% ipython --no-banner

In [1]: import numpy as np

In [2]: np.set_printoptions(precision=3, suppress=True, linewidth=140, floatmode="fixed")

In [3]: def rd(a):
   ...:     return np.round(a, 3) + 0
   ...: 

In [4]: rng = np.random.default_rng(263)

In [5]: m1 = np.eye(3, dtype=int)[rng.permutation(3)]

In [6]: print(m1)
[[0 1 0]
 [1 0 0]
 [0 0 1]]

In [7]: print(m1.T @ m1)
[[1 0 0]
 [0 1 0]
 [0 0 1]]

In [8]: print(m1[:, 0] @ m1[:, 2])
0

In [9]: print(m1 @ m1.T)
[[1 0 0]
 [0 1 0]
 [0 0 1]]

In [10]: print(m1 @ np.ones(3))
[1.000 1.000 1.000]

In [11]: pr = np.eye(3)[2]

In [12]: for _ in range(6):
    ...:     pr = pr @ m1
    ...:     print(pr.round(3))
    ...: 
[0.000 0.000 1.000]
[0.000 0.000 1.000]
[0.000 0.000 1.000]
[0.000 0.000 1.000]
[0.000 0.000 1.000]
[0.000 0.000 1.000]

In [13]: Q, vecs = np.linalg.qr(m1[:, :1])[0], np.linalg.qr(m1[:, 1:])[0]

In [14]: sv = np.linalg.svd(Q.T @ vecs, compute_uv=False)

In [15]: print(sv)
[0.000]

In [16]: data = np.loadtxt("block12.csv", delimiter=",")

In [17]: print(data)
[[-2.000  0.000  0.000  0.000  0.000]
 [ 0.000  1.000  0.000  0.000  0.000]
 [ 0.000  0.000  0.000  0.000  0.000]
 [ 0.000  0.000  0.000  1.000  0.000]
 [ 0.000  0.000  0.000  0.000 -2.000]]

In [18]: proj = np.triu(np.array([[2, 6, 1, 0, 6],
    ...:     [9, 7, 8, 8, 3],
    ...:     [9, 9, 9, 8, 0],
    ...:     [6, 4, 1, 2, 6],
    ...:     [6, 8, 5, 9, 6]]), 1) + np.eye(5)

In [19]: other = proj @ data @ np.linalg.inv(proj)

In [20]: print(rd(np.linalg.det(other)))
0.0

In [21]: X = np.load("test12.npy")

In [22]: print(X)
[[ 0.000  0.000  0.000 -2.000]
 [ 0.000  0.000  0.000  0.000]
 [ 0.000  0.000  0.000  1.000]
 [-2.000  0.000  1.000  0.000]]

In [23]: Uu, sv, vt = np.linalg.svd(X)

In [24]: print(rd(sv))
[2.236 2.236 0.000 0.000]

In [25]: other = Uu[:, :2] @ np.diag(sv[:2]) @ vt[:2]

In [26]: print(np.linalg.matrix_rank(X, rtol=0.05))
2

In [27]: print(other)
[[ 0.000  0.000  0.000 -2.000]
 [ 0.000  0.000  0.000  0.000]
 [ 0.000  0.000  0.000  1.000]
 [-2.000  0.000  1.000  0.000]]

In [28]: Uu, sv, vt = np.linalg.svd(other)

In [29]: vecs = vt[:(sv > 1e-8).sum()]

In [30]: x0 = other[1] + 5 * other[2] + rng.integers(2) * np.eye(4)[3]

In [31]: print(x0)
[0.000 0.000 0.000 5.000]

In [32]: print(rd(np.diag(vecs.T @ vecs)))
[0.800 0.000 0.200 1.000]

In [33]: print(rd(np.linalg.norm(x0 - vecs.T @ vecs @ x0)))
0.0

In [34]: theta = np.radians(70)

In [35]: Rm = np.eye(4)

In [36]: Rm[1, 1] = Rm[3, 3] = np.cos(theta)

In [37]: Rm[1, 3], Rm[3, 1] = -np.sin(theta), np.sin(theta)

In [38]: print(rd(Rm))
[[ 1.000  0.000  0.000  0.000]
 [ 0.000  0.342  0.000 -0.940]
 [ 0.000  0.000  1.000  0.000]
 [ 0.000  0.940  0.000  0.342]]

In [39]: other = X @ Rm.T

In [40]: print(rd(other))
[[ 0.000  1.879  0.000 -0.684]
 [ 0.000  0.000  0.000  0.000]
 [ 0.000 -0.940  0.000  0.342]
 [-2.000  0.000  1.000  0.000]]

In [41]: print(rd(np.linalg.svd(X, compute_uv=False)), rd(np.linalg.svd(other, compute_uv=False)))
[2.236 2.236 0.000 0.000] [2.236 2.236 0.000 0.000]

In [42]: print(np.allclose(np.linalg.norm(X, axis=1), np.linalg.norm(other, axis=1)))
True

In [43]: M = np.load("sample13.npy")

In [44]: print(M)
[[ 0.159  0.834 -0.080]
 [-0.159 -0.834  0.080]
 [ 0.060  0.422 -0.030]
 [-0.080 -0.537  0.040]
 [ 0.119  0.716 -0.060]
 [-0.159 -0.834  0.080]
 [ 0.080  0.537 -0.040]
 [ 0.291  0.978 -0.149]
 [-0.100 -0.635  0.050]
 [ 0.060  0.422 -0.030]
 [ 0.273  0.970 -0.139]
 [ 0.197  0.905 -0.100]
 [ 0.254  0.960 -0.129]
 [-0.060 -0.422  0.030]
 [ 0.080  0.537 -0.040]
 [ 0.000  0.000  0.000]
 [ 0.119  0.716 -0.060]
 [-0.291 -0.978  0.149]
 [ 0.000  0.000  0.000]
 [-0.217 -0.929  0.110]
 [-0.345 -0.991  0.178]
 [-0.159 -0.834  0.080]
 [-0.080 -0.537  0.040]
 [-0.327 -0.988  0.168]
 [ 0.080  0.537 -0.040]
 [ 0.159  0.834 -0.080]
 [-0.080 -0.537  0.040]
 [ 0.020  0.149 -0.010]
 [ 0.197  0.905 -0.100]
 [ 0.235  0.947 -0.119]
 [-0.197 -0.905  0.100]
 [ 0.000  0.000  0.000]
 [ 0.178  0.874 -0.090]]

In [45]: print(rd(np.linalg.norm(M, 2) / np.linalg.norm(M)))
0.998

In [46]: print(np.linalg.matrix_rank(M, rtol=0.1))
1

In [47]: print([round(float(x), 3) for x in np.linalg.svd(M, compute_uv=False)[:3]])
[4.369, 0.278, 0.001]

In [48]: print(np.argsort(-np.linalg.norm(M, axis=0).round(6), kind="stable")[:3])
[1 0 2]

In [49]: print(np.linalg.cond(M) > 100)
True

In [50]: Ac = M - M.mean(axis=0)

In [51]: Uu, sv, vt = np.linalg.svd(Ac, full_matrices=False)

In [52]: print((np.sign(Uu[:, 0]) == np.sign(Uu[0, 0])).astype(int))
[1 0 1 0 1 0 1 1 0 1 1 1 1 0 1 0 1 0 0 0 0 0 0 0 1 1 0 1 1 1 0 0 1]

In [53]: print(np.searchsorted(np.cumsum(sv ** 2) / (sv ** 2).sum(), 0.9) + 1)
1

In [54]: print(rd((sv ** 2).sum() ** 2 / (sv ** 4).sum()))
1.008

In [55]: print(rd(sv))
[4.351 0.275 0.001]

In [56]: W0 = np.abs(np.array([[1, 0], [-2, 2]])) + np.eye(2)

In [57]: W0 = W0 / W0.sum(axis=1, keepdims=True)

In [58]: print(W0)
[[1.000 0.000]
 [0.400 0.600]]

In [59]: u, v = W0[1], W0[0]

In [60]: print(u @ u)
0.52

In [61]: print(u @ v)
0.4

In [62]: pr = (u @ v) / (u @ u) * u

In [63]: print((v - pr) @ u)
0.0

In [64]: print(rd(np.linalg.norm(u + v) ** 2 + np.linalg.norm(u - v) ** 2))
3.04

In [65]: Q, Rm = np.linalg.qr(W0)

In [66]: print(rd(Rm))
[[-1.077 -0.223]
 [ 0.000  0.557]]

In [67]: print(rd(Q.T @ Q))
[[1.000 0.000]
 [0.000 1.000]]

In [68]: print(rd(abs(Rm[0, 0])), rd(np.linalg.norm(W0[:, 0])))
1.077 1.077

In [69]: print(rd(Q))
[[-0.928 -0.371]
 [-0.371  0.928]]

In [70]: print(rd(Q @ Rm))
[[1.000 0.000]
 [0.400 0.600]]

In [71]: F = np.load("mat.npy")

In [72]: print(F)
[[-0.609 -7.114 -6.211 -0.383 -7.674  3.341]
 [-0.471 -3.413 -2.949  1.583 -2.442  1.734]
 [ 0.334  1.633  1.816 -0.789  1.230 -0.924]
 [ 0.014  1.760  1.576  0.798  2.779 -0.810]
 [ 0.249  3.738  3.060  1.618  5.524 -1.433]
 [ 0.121  1.930  1.556  0.736  2.598 -0.812]
 [-0.018 -0.282 -0.171 -1.592 -1.542 -0.083]
 [ 0.500  3.716  2.996  1.843  5.202 -1.406]
 [-0.006 -0.615 -0.103 -3.189 -3.325 -0.380]
 [-0.881 -7.110 -6.033 -0.439 -7.494  3.072]
 [-0.236 -1.984 -1.435 -0.955 -2.684  0.576]
 [-0.079  0.249 -0.017  1.591  1.789  0.281]
 [-0.165  0.379  0.067  3.230  3.074  0.460]
 [ 0.186  0.400  0.070  3.169  3.203  0.344]
 [-0.283 -3.536 -3.109 -0.273 -3.874  1.650]
 [ 0.259  2.032  1.416 -0.463  1.258 -0.887]
 [-0.094 -2.115 -1.435 -2.585 -4.213  0.540]
 [ 0.409  3.476  2.815 -1.381  2.263 -1.722]
 [-0.255 -2.005 -1.536 -0.609 -2.804  0.726]
 [ 0.276  1.839  1.494  2.495  4.342 -0.531]
 [-0.972 -7.127 -5.879 -0.340 -7.645  2.919]
 [-0.231 -1.728 -1.481  0.591 -1.076  0.762]
 [ 0.294  2.273  1.572  2.356  4.327 -0.555]]

In [73]: Ac = F - F.mean(axis=0)

In [74]: vecs = np.linalg.svd(Ac)[2][:2]

In [75]: other = Ac - Ac @ vecs.T @ vecs

In [76]: print(rd(other.std(axis=0)))
[0.111 0.100 0.085 0.067 0.070 0.076]

In [77]: print(rd(np.cov(Ac @ vecs.T, rowvar=False)))
[[37.588  0.000]
 [ 0.000  3.909]]

In [78]: print(rd(np.diag(vecs.T @ vecs)))
[0.006 0.371 0.296 0.624 0.586 0.117]

In [79]: D = np.linalg.norm(F[:, None] - F[None], axis=-1)

In [80]: print(D.mean(axis=1).argmax())
0

In [81]: print(np.flatnonzero(D[22] < D.mean() / 2))
[ 3  4  5  7 12 13 19 22]

In [82]: print(D[22].round(6).argsort(kind="stable")[:4])
[22 19  3  5]

In [83]: x0 = np.array([3, -2, 1, -2, -2, 0])

In [84]: target = F @ x0

In [85]: c, lr = np.zeros(6), 1 / np.linalg.norm(F, 2) ** 2

In [86]: for i in range(12):
    ...:     c -= lr * F.T @ (F @ c - target)
    ...:     if i % 2 == 0: print(i, round(np.linalg.norm(F @ c - target), 3))
    ...: 
0 19.115
2 15.184
4 12.079
6 9.632
8 7.707
10 6.201

In [87]: print(rd(c))
[-0.029 -0.632 -0.386 -1.552 -1.985  0.019]

In [88]: W1 = np.array([[-1, 4], [0, -4], [-5, 5], [-5, 0], [-5, -1], [0, -3]])

In [89]: c = np.array([-1, 2])

In [90]: hid = np.maximum(F @ W1 + c, 0)

In [91]: print(np.linalg.matrix_rank(hid))
2

In [92]: print(rd((hid > 0).mean(axis=0)))
[0.478 0.565]

In [93]: basis = np.array([[0, -2, 0], [-2, 3, 0]])

In [94]: print((hid @ basis).round(6).argmax(axis=1))
[0 0 1 1 1 1 2 1 2 0 2 0 0 0 0 1 2 1 2 1 0 0 0]

In [95]: gram = np.cov(F, rowvar=False)

In [96]: print(rd(np.corrcoef(F[:, 1], F[:, 5])[0, 1]))
-0.977

In [97]: print(np.argsort(-F.std(axis=0).round(6), kind="stable"))
[4 1 2 3 5 0]

In [98]: print(np.argwhere(np.triu(np.abs(np.corrcoef(F.T)) > 0.8, 1)))
[[0 1]
 [0 2]
 [0 4]
 [0 5]
 [1 2]
 [1 4]
 [1 5]
 [2 4]
 [2 5]
 [4 5]]

In [99]: other = np.array([[0, 2], [0, 2]])

In [100]: mat = np.kron(np.eye(2, dtype=int), other)

In [101]: print(mat)
[[0 2 0 0]
 [0 2 0 0]
 [0 0 0 2]
 [0 0 0 2]]

In [102]: other = mat / np.sqrt((mat ** 2).mean(axis=1, keepdims=True))

In [103]: print(np.linalg.matrix_rank(other) == np.linalg.matrix_rank(mat))
True

In [104]: print(mat.T @ mat)
[[0 0 0 0]
 [0 8 0 0]
 [0 0 0 0]
 [0 0 0 8]]

In [105]: print(rd(np.linalg.norm(mat, axis=0)))
[0.000 2.828 0.000 2.828]

In [106]: print(rd(np.linalg.pinv(mat)))
[[0.000 0.000 0.000 0.000]
 [0.250 0.250 0.000 0.000]
 [0.000 0.000 0.000 0.000]
 [0.000 0.000 0.250 0.250]]

In [107]: E = np.load("out1.npy")

In [108]: print(E)
[[1.000 0.700 0.490 0.343 0.240 0.168 0.118]
 [0.700 1.000 0.700 0.490 0.343 0.240 0.168]
 [0.490 0.700 1.000 0.700 0.490 0.343 0.240]
 [0.343 0.490 0.700 1.000 0.700 0.490 0.343]
 [0.240 0.343 0.490 0.700 1.000 0.700 0.490]
 [0.168 0.240 0.343 0.490 0.700 1.000 0.700]
 [0.118 0.168 0.240 0.343 0.490 0.700 1.000]]

In [109]: ev, vecs = np.linalg.eigh(E)

In [110]: print(np.unique(ev.round(6) + 0, return_counts=True)[1])
[1 1 1 1 1 1 1]

In [111]: print(rd(np.linalg.svd(E, compute_uv=False)))
[3.679 1.534 0.709 0.405 0.275 0.214 0.185]

In [112]: print(rd(vecs.T @ E @ vecs))
[[0.185 0.000 0.000 0.000 0.000 0.000 0.000]
 [0.000 0.214 0.000 0.000 0.000 0.000 0.000]
 [0.000 0.000 0.275 0.000 0.000 0.000 0.000]
 [0.000 0.000 0.000 0.405 0.000 0.000 0.000]
 [0.000 0.000 0.000 0.000 0.709 0.000 0.000]
 [0.000 0.000 0.000 0.000 0.000 1.534 0.000]
 [0.000 0.000 0.000 0.000 0.000 0.000 3.679]]

In [113]: print(rd(ev.sum()), np.trace(E))
7.0 7.0

In [114]: print(rd(np.abs(vecs[:, -1])))
[0.304 0.374 0.418 0.433 0.418 0.374 0.304]

In [115]: def softmax(z):
     ...:     e = np.exp(z - z.max(axis=-1, keepdims=True))
     ...:     return e / e.sum(axis=-1, keepdims=True)
     ...: 

In [116]: print(rd(softmax(E[5])))
[0.097 0.104 0.115 0.133 0.165 0.222 0.165]

In [117]: print(rd(softmax(10 * E[5])))
[0.000 0.000 0.001 0.006 0.045 0.903 0.045]

In [118]: att = E @ E.T / np.sqrt(7)

In [119]: print(softmax(att).round(6).argmax(axis=1))
[1 1 2 3 4 5 5]

In [120]: print(rd(softmax(att)[5] @ E))
[0.392 0.485 0.553 0.595 0.601 0.562 0.469]

In [121]: print((E + E.T) / 2)
[[1.000 0.700 0.490 0.343 0.240 0.168 0.118]
 [0.700 1.000 0.700 0.490 0.343 0.240 0.168]
 [0.490 0.700 1.000 0.700 0.490 0.343 0.240]
 [0.343 0.490 0.700 1.000 0.700 0.490 0.343]
 [0.240 0.343 0.490 0.700 1.000 0.700 0.490]
 [0.168 0.240 0.343 0.490 0.700 1.000 0.700]
 [0.118 0.168 0.240 0.343 0.490 0.700 1.000]]

In [122]: print(np.allclose(E @ E.T, E.T @ E))
True

In [123]: print(np.allclose(E, E.T))
True

In [124]: print(rd(np.sort(np.abs(np.linalg.eigvals(E)))))
[0.185 0.214 0.275 0.405 0.709 1.534 3.679]

In [125]: print(rd(np.abs(np.linalg.eigvals(E)).max()))
3.679
